>>> import numpy as np
>>> from numpy import linalg as LA
>>> np.set_printoptions(suppress=True, linewidth=200)
>>> K = np.load("block12.npy")
>>> K
array([[ 5, 10,  3,  6],
       [ 0,  0,  0,  0],
       [ 1,  2,  1,  2],
       [ 0,  0,  0,  0]])
>>> np.round(LA.eigvals(K), 3)
array([5.646, 0.354, 0.   , 0.   ])
>>> np.einsum("ij,ji->", K, K)
np.int64(32)
>>> round(float(LA.eigvals(K).sum().real), 3)
6.0
>>> np.round(np.poly(K), 3)
array([ 1., -6.,  2.,  0.,  0.])
>>> round(float(LA.det(K[::-1])), 3)
0.0
>>> left, s, Vh = LA.svd(K)
>>> vecs = Vh[:(s > 1e-8).sum()]
>>> rng = np.random.default_rng(767)
>>> x0 = K[2] + -2 * K[1] + rng.integers(2) * np.eye(4)[3]
>>> x0
array([1., 2., 1., 2.])
>>> np.round(vecs.T @ vecs, 3) + 0
array([[0.2, 0.4, 0. , 0. ],
       [0.4, 0.8, 0. , 0. ],
       [0. , 0. , 0.2, 0.4],
       [0. , 0. , 0.4, 0.8]])
>>> round(LA.norm(x0 - vecs.T @ vecs @ x0), 3)
np.float64(0.0)
>>> left, s, Vh = LA.svd(K)
>>> np.argmax(s[:-1] / (s[1:] + 1e-6)) + 1
np.int64(2)
>>> B = left[:, :2] @ np.diag(s[:2]) @ Vh[:2]
>>> LA.matrix_rank(B)
np.int64(2)
>>> LA.matrix_rank(K, rtol=0.05)
np.int64(2)
>>> round(LA.norm(K - B, 2), 3), s[2]
(np.float64(0.0), np.float64(0.0))
>>> round(float(np.abs(K - B).max()), 3)
0.0
>>> round(float(LA.norm(K - B) / LA.norm(K)), 3)
0.0
>>> Z = np.sign(np.array([[1, 5, 2, 5], [5, 3, 1, 3], [2, 2, 0, 2], [3, 1, 0, 3]]))
>>> B = (np.tril(Z, -1) + np.eye(4)) @ (np.triu(Z, 1) + np.eye(4))
>>> vals = np.array([0, 0, 0, -2])
>>> A = np.rint(B * vals @ LA.inv(B)) + 0
>>> A
array([[ 0.,  2.,  0., -2.],
       [ 0.,  4.,  0., -4.],
       [ 0.,  6.,  0., -6.],
       [ 0.,  6.,  0., -6.]])
>>> # row 3 repeats row 2
>>> hat = np.triu(np.array([[2, 0, 0, 2], [1, 0, 0, 2], [2, 0, 0, 0], [0, 2, 1, 0]]), 1) + np.eye(4)
>>> B = hat @ A @ LA.inv(hat)
>>> np.round(np.poly(B), 3) + 0
array([1., 2., 0., 0., 0.])
>>> B
array([[  0.,  14.,   0., -42.],
       [  0.,  16.,   0., -48.],
       [  0.,   6.,   0., -18.],
       [  0.,   6.,   0., -18.]])
>>> LA.matrix_rank(B)
np.int64(1)
>>> labels = rng.permutation(4)
>>> labels
array([2, 1, 0, 3])
>>> B = K[labels][:, labels]
>>> B
array([[ 1,  2,  1,  2],
       [ 0,  0,  0,  0],
       [ 3, 10,  5,  6],
       [ 0,  0,  0,  0]])
>>> np.diag(B)
array([1, 0, 5, 0])
>>> np.trace(B)
np.int64(6)
>>> round(float(LA.det(B)), 3), round(LA.det(K[labels]), 3)
(0.0, np.float64(0.0))
>>> data = np.load("case5.npy")
>>> data.round(3)
array([[ 0.057,  0.189,  0.189,  0.189, -0.943],
       [ 0.189,  0.962, -0.038, -0.038,  0.189],
       [ 0.189, -0.038,  0.962, -0.038,  0.189],
       [ 0.189, -0.038, -0.038,  0.962,  0.189],
       [-0.943,  0.189,  0.189,  0.189,  0.057]])
>>> vals, vecs = LA.eigh(data)
>>> vals.sum(), np.trace(data)
(np.float64(3.0), np.float64(3.0))
>>> np.round(vecs.T @ data @ vecs, 3) + 0
array([[-1.,  0.,  0.,  0.,  0.],
       [ 0.,  1.,  0.,  0.,  0.],
       [ 0.,  0.,  1.,  0.,  0.],
       [ 0.,  0.,  0.,  1.,  0.],
       [ 0.,  0.,  0.,  0.,  1.]])
>>> np.round(vecs @ np.diag(vals) @ vecs.T, 3)
array([[ 0.057,  0.189,  0.189,  0.189, -0.943],
       [ 0.189,  0.962, -0.038, -0.038,  0.189],
       [ 0.189, -0.038,  0.962, -0.038,  0.189],
       [ 0.189, -0.038, -0.038,  0.962,  0.189],
       [-0.943,  0.189,  0.189,  0.189,  0.057]])
>>> (vals > 1e-8).sum(), (vals < -1e-8).sum()
(np.int64(4), np.int64(1))
>>> vals.round(3)
array([-1.,  1.,  1.,  1.,  1.])
>>> np.round(vecs.T @ vecs, 3) + 0
array([[1., 0., 0., 0., 0.],
       [0., 1., 0., 0., 0.],
       [0., 0., 1., 0., 0.],
       [0., 0., 0., 1., 0.],
       [0., 0., 0., 0., 1.]])
>>> np.unique(vals.round(6) + 0, return_counts=True)[1]
array([1, 4])
